% python3 -q
>>> import numpy as np
>>> np.set_printoptions(precision=2, suppress=True, linewidth=120)
>>> tidy = lambda a: np.round(a, 2) + 0
>>> W0 = np.array([[1, -3, 0], [0, 1, -3], [-3, 0, 1]])
>>> print((W0 @ W0)[0])
[ 1 -6  9]
>>> print(np.allclose(W0 @ W0.T, W0.T @ W0))
True
>>> print(tidy(np.fft.fft(W0[0])))
[-2. +0.j   2.5+2.6j  2.5-2.6j]
>>> print(tidy(np.sort(np.abs(np.fft.fft(W0[0])))), tidy(np.sort(np.linalg.svd(W0, compute_uv=False))))
[2.   3.61 3.61] [2.   3.61 3.61]
>>> print(W0 @ np.ones(3))
[-2. -2. -2.]
>>> B = W0[0, 0] * W0[1:] - np.outer(W0[1:, 0], W0[0])
>>> print(B)
[[ 0  1 -3]
 [ 0 -9  1]]
>>> print(np.linalg.matrix_rank(B), np.linalg.matrix_rank(W0))
2 3
>>> print(W0[:, 0] / W0[0, 0])
[ 1.  0. -3.]
>>> print(tidy(np.linalg.det(W0.T)))
-26.0
>>> print(np.einsum("ii->", W0))
3
>>> print(tidy(np.linalg.eigvals(W0).sum().real))
3.0
>>> print(tidy(np.linalg.det(W0[::-1])))
26.0
>>> print(tidy(np.abs(np.linalg.eigvals(W0)).max()))
3.61
>>> print(tidy(np.sort(np.abs(np.linalg.eigvals(W0)))))
[2.   3.61 3.61]
>>> print(np.trace(W0))
3
>>> print((W0 - W0.T) / 2)
[[ 0.  -1.5  1.5]
 [ 1.5  0.  -1.5]
 [-1.5  1.5  0. ]]
>>> print((W0 + W0.T) / 2)
[[ 1.  -1.5 -1.5]
 [-1.5  1.  -1.5]
 [-1.5 -1.5  1. ]]
>>> print(W0 @ W0)
[[ 1 -6  9]
 [ 9  1 -6]
 [-6  9  1]]
>>> print(tidy(np.linalg.det(W0)))
-26.0
>>> B = np.linalg.inv(W0)
>>> print(tidy(np.linalg.det(W0) * B))
[[1. 3. 9.]
 [9. 1. 3.]
 [3. 9. 1.]]
>>> print((np.abs(B) > 1e-9).astype(int))
[[1 1 1]
 [1 1 1]
 [1 1 1]]
>>> print(tidy(np.linalg.inv(B)))
[[ 1. -3.  0.]
 [ 0.  1. -3.]
 [-3.  0.  1.]]
>>> theta = np.deg2rad(30)
>>> feats = np.eye(7)
>>> feats[np.ix_([0, 6], [0, 6])] = [[np.cos(theta), -np.sin(theta)], [np.sin(theta), np.cos(theta)]]
>>> print(tidy(feats))
[[ 0.87  0.    0.    0.    0.    0.   -0.5 ]
 [ 0.    1.    0.    0.    0.    0.    0.  ]
 [ 0.    0.    1.    0.    0.    0.    0.  ]
 [ 0.    0.    0.    1.    0.    0.    0.  ]
 [ 0.    0.    0.    0.    1.    0.    0.  ]
 [ 0.    0.    0.    0.    0.    1.    0.  ]
 [ 0.5   0.    0.    0.    0.    0.    0.87]]
>>> print(tidy(np.linalg.norm(feats, 1)), tidy(np.linalg.norm(feats, np.inf)))
1.37 1.37
>>> print(np.linalg.norm(feats, axis=1).argmax())
0
>>> print(feats[1] @ feats[4])
0.0
>>> print(tidy(np.linalg.norm(feats[1], 1)), tidy(np.linalg.norm(feats[1], np.inf)))
1.0 1.0
>>> print(tidy(np.linalg.norm(feats) ** 2 / np.linalg.norm(feats, 2) ** 2))
7.0
>>> q, r_ = np.linalg.qr(feats)
>>> print(tidy(q.T @ q))
[[1. 0. 0. 0. 0. 0. 0.]
 [0. 1. 0. 0. 0. 0. 0.]
 [0. 0. 1. 0. 0. 0. 0.]
 [0. 0. 0. 1. 0. 0. 0.]
 [0. 0. 0. 0. 1. 0. 0.]
 [0. 0. 0. 0. 0. 1. 0.]
 [0. 0. 0. 0. 0. 0. 1.]]
>>> print(tidy(q @ r_))
[[ 0.87  0.    0.    0.    0.    0.   -0.5 ]
 [ 0.    1.    0.    0.    0.    0.    0.  ]
 [ 0.    0.    1.    0.    0.    0.    0.  ]
 [ 0.    0.    0.    1.    0.    0.    0.  ]
 [ 0.    0.    0.    0.    1.    0.    0.  ]
 [ 0.    0.    0.    0.    0.    1.    0.  ]
 [ 0.5   0.    0.    0.    0.    0.    0.87]]
>>> print(np.abs(np.diag(r_)))
[1. 1. 1. 1. 1. 1. 1.]
>>> print(q.shape, r_.shape)
(7, 7) (7, 7)
>>> A = -2 * np.eye(3) + np.ones((3, 3))
>>> print(A)
[[-1.  1.  1.]
 [ 1. -1.  1.]
 [ 1.  1. -1.]]
>>> w, vecs = np.linalg.eig(A)
>>> print(tidy(A @ vecs[:, 0] - w[0] * vecs[:, 0]))
[0. 0. 0.]
>>> print(tidy(w))
[ 1. -2. -2.]
>>> print(tidy(np.prod(w)))
4.0
>>> rng = np.random.default_rng(755)
>>> z = rng.permutation(3)
>>> print(z)
[1 2 0]
>>> B = A[z][:, z]
>>> print(tidy(np.linalg.det(B)), tidy(np.linalg.det(A[z])))
4.0 4.0
>>> print(np.allclose(B, A))
True
>>> print(tidy(np.sort(np.abs(np.linalg.eigvals(B)))))
[1. 2. 2.]
>>> print(np.trace(B))
-3.0
>>> P = np.triu(np.array([[0, 0, -4], [-2, -3, -2], [-2, 3, 4]]), 1) + np.eye(3)
>>> B = P @ A @ np.linalg.inv(P)
>>> print(tidy(np.poly(B)))
[ 1.  3.  0. -4.]
>>> print(tidy(np.linalg.det(B)))
4.0
>>> print(np.linalg.matrix_rank(B))
3
>>> print(B)
[[ -5.  -3. -21.]
 [ -1.  -3.  -7.]
 [  1.   1.   5.]]
>>> print(np.allclose(A @ A.T, A.T @ A))
True
>>> print(np.fft.fft(A[0]))
[ 1.+0.j -2.+0.j -2.+0.j]
>>> print(A @ np.ones(3))
[1. 1. 1.]
>>> print(A @ (-1.0) ** np.arange(3))
[-1.  3. -1.]
>>> x = np.array([-2, -2, 1])
>>> print(A * x)
[[ 2. -2.  1.]
 [-2.  2.  1.]
 [-2. -2. -1.]]
>>> print((A * x).sum(axis=1))
[ 1.  1. -5.]
>>> print(np.linalg.norm(A @ x) <= np.linalg.norm(A, 2) * np.linalg.norm(x) + 1e-9)
True
>>> print(A @ (2 * x))
[  2.   2. -10.]
>>> print(A @ np.ones(3))
[1. 1. 1.]
>>> M = np.load("layer15.npy")
>>> print(tidy(M))
[[ 0.99  0.11  0.01]
 [ 0.11  0.03 -0.12]
 [ 0.01 -0.12  0.99]]
>>> x = np.array([0, 5, -2])
>>> print(tidy(np.eye(3) - M))
[[ 0.01 -0.11 -0.01]
 [-0.11  0.97  0.12]
 [-0.01  0.12  0.01]]
>>> print(tidy((x - M @ x) @ (M @ x)))
0.0
>>> m1 = np.array([[5.0, -2.0, 10.0, -6.0],
...     [4.0, -3.0, 8.0, -4.0],
...     [0.0, -2.0, -1.0, 2.0],
...     [4.0, -4.0, 8.0, -3.0]])
>>> u = np.array([0, 0, 3, -3])
>>> B = m1 + np.outer(u, np.eye(4)[3])
>>> print(B)
[[ 5. -2. 10. -6.]
 [ 4. -3.  8. -4.]
 [ 0. -2. -1.  5.]
 [ 4. -4.  8. -6.]]
>>> print(np.linalg.matrix_rank(np.linalg.inv(B) - np.linalg.inv(m1), tol=1e-8))
1
>>> w, vecs = np.linalg.eig(m1)
>>> print(tidy(m1 @ vecs[:, 0] - w[0] * vecs[:, 0]))
[0. 0. 0. 0.]
>>> print(tidy(w))
[ 1. -3.  1. -1.]
>>> z = rng.permutation(4)
>>> B = m1[:, z] * rng.choice([-1, 1], 4)
>>> print(B)
[[-10.  -5.   6.   2.]
 [ -8.  -4.   4.   3.]
 [  1.  -0.  -2.   2.]
 [ -8.  -4.   3.   4.]]
>>> Uu, _, VT = np.linalg.svd(m1.T @ B)
>>> print(z)
[2 0 3 1]
>>> print(tidy(np.linalg.lstsq(m1, B)[0]))
[[ 0. -1.  0.  0.]
 [ 0.  0.  0. -1.]
 [-1.  0.  0.  0.]
 [ 0.  0. -1.  0.]]
